% ipython --no-banner

In [1]: import numpy as np

In [2]: import numpy.linalg as la

In [3]: np.set_printoptions(suppress=True, linewidth=200)

In [4]: K = np.load("w.npy")

In [5]: print(K.round(3))
[[-24.043   1.052 -24.607 -20.377  -7.278 -25.587  -5.456  -3.153  -1.128  -2.354 -28.454 -15.232 -29.083]
 [-12.31   -1.865 -11.532  -7.856  -5.787 -11.847  -4.692  -0.789   1.556   0.54  -14.972  -5.58  -15.909]
 [ -6.02   -3.16   -5.031  -2.217  -4.817  -4.974  -3.814   0.107   1.979   0.979  -7.906  -1.446  -8.902]
 [ -5.877  -3.181  -4.891  -2.107  -4.788  -4.826  -3.784   0.122   1.972   0.972  -7.746  -1.369  -8.741]
 [ -4.419  -3.344  -3.502  -1.063  -4.454  -3.356  -3.434   0.241   1.832   0.838  -6.114  -0.655  -7.083]
 [ -3.431  -3.373  -2.607  -0.462  -4.16   -2.411  -3.126   0.287   1.647   0.667  -5.001  -0.265  -5.929]
 [ -2.808  -3.333  -2.068  -0.145  -3.923  -1.846  -2.886   0.296   1.479   0.517  -4.289  -0.072  -5.177]
 [ -0.601  -1.92   -0.436   0.195  -1.954  -0.245  -1.222   0.099   0.33   -0.261  -1.4     0.021  -1.849]
 [ -0.515  -1.74   -0.383   0.165  -1.764  -0.207  -1.088   0.08    0.264  -0.275  -1.243   0.001  -1.647]
 [ -0.299  -1.161  -0.244   0.078  -1.166  -0.122  -0.692   0.035   0.11   -0.259  -0.794  -0.041  -1.059]
 [  0.717   3.173   1.029   0.639   3.224   0.647   1.56    0.225   0.623   1.793   2.294   0.995   2.97 ]
 [  1.578   5.876   2.541   2.16    6.114   1.808   2.7     0.721   1.926   4.246   4.75    2.775   5.975]
 [  2.211   7.408   3.669   3.392   7.82    2.73    3.302   1.11    2.917   5.941   6.38    4.125   7.91 ]
 [  3.411   9.779   5.793   5.789  10.559   4.529   4.187   1.848   4.763   8.947   9.249   6.664  11.245]
 [  3.457   9.859   5.872   5.88   10.653   4.597   4.216   1.875   4.831   9.055   9.353   6.758  11.364]
 [  3.718  10.311   6.331   6.406  11.19    4.993   4.38    2.035   5.226   9.681   9.951   7.305  12.049]
 [  5.971  13.679  10.238  10.938  15.318   8.426   5.555   3.391   8.535  14.79   14.858  11.93   17.605]
 [  8.642  16.924  14.787  16.274  19.509  12.511   6.633   4.959  12.29   20.411  20.331  17.258  23.696]
 [ 16.429  24.285  27.739  31.576  29.739  24.39    8.937   9.358  22.619  35.393  35.279  32.198  40.025]
 [ 17.724  25.333  29.862  34.089  31.273  26.358   9.253  10.072  24.276  37.756  37.678  34.623  42.619]
 [ 25.036  30.695  41.744  48.165  39.403  37.444  10.831  14.041  33.415  50.667  50.942  48.11   56.874]
 [ 38.224  38.833  62.848  73.165  52.601  57.327  13.13   21.005  49.248  72.695  74.076  71.802  81.499]]

In [6]: # rank 3

In [7]: left, sigma, vt = la.svd(K)

In [8]: V = vt[:(sigma > 1e-8).sum()]

In [9]: rng = np.random.default_rng(434)

In [10]: x0 = K[19] + -3 * K[10] + rng.integers(2) * np.eye(13)[6]

In [11]: print(x0.round(3))
[15.572 15.816 26.776 32.173 21.602 24.417  5.573  9.398 22.407 32.377 30.795 31.639 33.708]

In [12]: print(round(float(la.norm(x0 - V.T @ V @ x0)), 3))
0.935

In [13]: print(round(float(np.trace(la.pinv(K) @ K)), 3))
3.0

In [14]: print(np.abs(np.diag(la.qr(K)[1])) > 1e-9)
[ True  True  True False False False False False False False False False False]

In [15]: F = np.cumsum(np.array([[4, 5, 3],
    ...:     [2, 0, 5],
    ...:     [1, 3, 1],
    ...:     [4, 0, 4],
    ...:     [5, 4, 0],
    ...:     [2, 1, 0],
    ...:     [5, 0, 3],
    ...:     [1, 3, 3],
    ...:     [4, 1, 5],
    ...:     [3, 2, 4]]), axis=0)

In [16]: print(F)
[[ 4  5  3]
 [ 6  5  8]
 [ 7  8  9]
 [11  8 13]
 [16 12 13]
 [18 13 13]
 [23 13 16]
 [24 16 19]
 [28 17 24]
 [31 19 28]]

In [17]: z = F[:, 0] > np.median(F[:, 0])

In [18]: f = F[z].mean(axis=0) - F[~z].mean(axis=0)

In [19]: print(((F - F.mean(axis=0)) @ f > 0).astype(int))
[0 0 0 0 0 1 1 1 1 1]

In [20]: print(np.argsort(-np.abs(f).round(6), kind="stable"))
[0 2 1]

In [21]: print((((F - F.mean(axis=0)) @ f > 0) == z).mean())
1.0

In [22]: Xc = F - F.mean(axis=0)

In [23]: V = la.svd(Xc)[2][:1]

In [24]: out = Xc - Xc @ V.T @ V

In [25]: print(np.round(out.std(axis=0), 3))
[0.934 0.882 1.435]

In [26]: print(la.norm(out, axis=1).round(6).argmax())
6

In [27]: print(np.round(np.diag(V.T @ V), 3))
[0.54 0.14 0.32]

In [28]: z = rng.permutation(3)

In [29]: out = F[:, z] * rng.choice([-1, 1], 3)

In [30]: print(out)
[[  5  -3  -4]
 [  5  -8  -6]
 [  8  -9  -7]
 [  8 -13 -11]
 [ 12 -13 -16]
 [ 13 -13 -18]
 [ 13 -16 -23]
 [ 16 -19 -24]
 [ 17 -24 -28]
 [ 19 -28 -31]]

In [31]: left, _, vt = la.svd(F.T @ out)

In [32]: print(z)
[1 2 0]

In [33]: print(np.round(la.lstsq(F, out)[0], 3) + 0)
[[ 0.  0. -1.]
 [ 1.  0.  0.]
 [ 0. -1.  0.]]

In [34]: M = np.load("arr.npy")

In [35]: print(M)
[[-3  2 -3  2]
 [ 2  1  2  1]
 [-3  2 -3  2]
 [ 2  1  2  1]]

In [36]: print(la.lstsq(M[:-1].T, M[-1])[2])
2

In [37]: print(np.abs(np.diag(la.qr(M)[1])) > 1e-9)
[ True  True False False]

In [38]: print(np.allclose(M[:-1].T @ la.lstsq(M[:-1].T, M[-1])[0], M[-1]))
True

In [39]: print(np.unique(M.round(6), axis=0).shape)
(2, 4)

In [40]: print(np.round(M @ la.pinv(M) @ M, 3))
[[-3.  2. -3.  2.]
 [ 2.  1.  2.  1.]
 [-3.  2. -3.  2.]
 [ 2.  1.  2.  1.]]

In [41]: left, sigma, vt = la.svd(M)

In [42]: print(sigma.round(3) + 0)
[7.657 3.657 0.    0.   ]

In [43]: print(np.argmax(sigma[:-1] / (sigma[1:] + 1e-6)) + 1)
2

In [44]: out = left[:, :2] @ np.diag(sigma[:2]) @ vt[:2]

In [45]: print(la.matrix_rank(M, rtol=0.05))
2

In [46]: print([round(float(la.det(M[:i, :i])), 2) + 0 for i in range(1, 5)])
[-3.0, -7.0, 0.0, 0.0]

In [47]: left, sigma, vt = la.svd(M, full_matrices=False)

In [48]: print(np.round(np.cumsum(sigma ** 2) / np.sum(sigma ** 2), 3))
[0.814 1.    1.    1.   ]

In [49]: print(np.round(sigma / sigma[0], 3) + 0)
[1.    0.478 0.    0.   ]

In [50]: m1 = np.array([[0.0, 0.9, -0.2, 0.3, -1.0, -0.5, -0.2, 0.1, 0.9, 0.0, -1.1],
    ...:     [0.5, 1.2, 0.0, -0.9, -2.3, 1.3, 0.2, -0.1, -3.1, 0.9, -0.6],
    ...:     [1.2, 0.0, -0.1, -1.3, -0.1, -1.2, 0.7, 0.0, 0.0, 0.2, -0.6],
    ...:     [-0.6, -1.2, -0.4, -0.4, -1.0, 0.7, 1.4, 0.2, -2.9, -0.9, -0.5]])

In [51]: print(m1)
[[ 0.   0.9 -0.2  0.3 -1.  -0.5 -0.2  0.1  0.9  0.  -1.1]
 [ 0.5  1.2  0.  -0.9 -2.3  1.3  0.2 -0.1 -3.1  0.9 -0.6]
 [ 1.2  0.  -0.1 -1.3 -0.1 -1.2  0.7  0.   0.   0.2 -0.6]
 [-0.6 -1.2 -0.4 -0.4 -1.   0.7  1.4  0.2 -2.9 -0.9 -0.5]]

In [52]: f = np.array([0, 1])

In [53]: print(np.convolve(m1[2], f))
[ 0.   1.2  0.  -0.1 -1.3 -0.1 -1.2  0.7  0.   0.   0.2 -0.6]

In [54]: print(la.matrix_rank(K, rtol=0.1))
2

In [55]: print(la.cond(K) > 100)
True

In [56]: print([round(float(x), 3) for x in la.svd(K, compute_uv=False)[:3]])
[312.232, 42.098, 27.025]

In [57]: x0 = np.array([-1, 7, -2, 2, -8, 6, -9, 1, 4, -5, 0])

In [58]: print(np.round(np.einsum("ij,j->i", m1, x0), 3))
[ 17.8  13.5 -17.3 -15.1]

In [59]: print(np.round(m1 @ x0, 3))
[ 17.8  13.5 -17.3 -15.1]

In [60]: print(np.round(m1 @ (2 * x0), 3))
[ 35.6  27.  -34.6 -30.2]

In [61]: print(np.sign((m1 @ x0).round(6)))
[ 1.  1. -1. -1.]

In [62]: print(la.norm(m1 @ x0) <= la.norm(m1, 2) * la.norm(x0) + 1e-9)
True

In [63]: def softmax(z):
    ...:     e = np.exp(z - z.max(axis=-1, keepdims=True))
    ...:     return e / e.sum(axis=-1, keepdims=True)
    ...: 

In [64]: print(np.round(softmax(m1[1] + -2), 3))
[0.108 0.217 0.065 0.027 0.007 0.239 0.08  0.059 0.003 0.16  0.036]

In [65]: print(np.round(softmax(10 * m1[1]), 3) + 0)
[0.    0.265 0.    0.    0.    0.721 0.    0.    0.    0.013 0.   ]

In [66]: print(np.round(softmax(m1[1]), 3))
[0.108 0.217 0.065 0.027 0.007 0.239 0.08  0.059 0.003 0.16  0.036]

In [67]: att = m1 @ m1.T / np.sqrt(11)

In [68]: print(softmax(att).round(6).argmax(axis=1))
[0 1 2 3]

In [69]: print(np.round(softmax(att + np.triu(np.full(att.shape, -np.inf), 1)), 3))
[[1.    0.    0.    0.   ]
 [0.002 0.998 0.    0.   ]
 [0.163 0.177 0.66  0.   ]
 [0.004 0.202 0.009 0.786]]
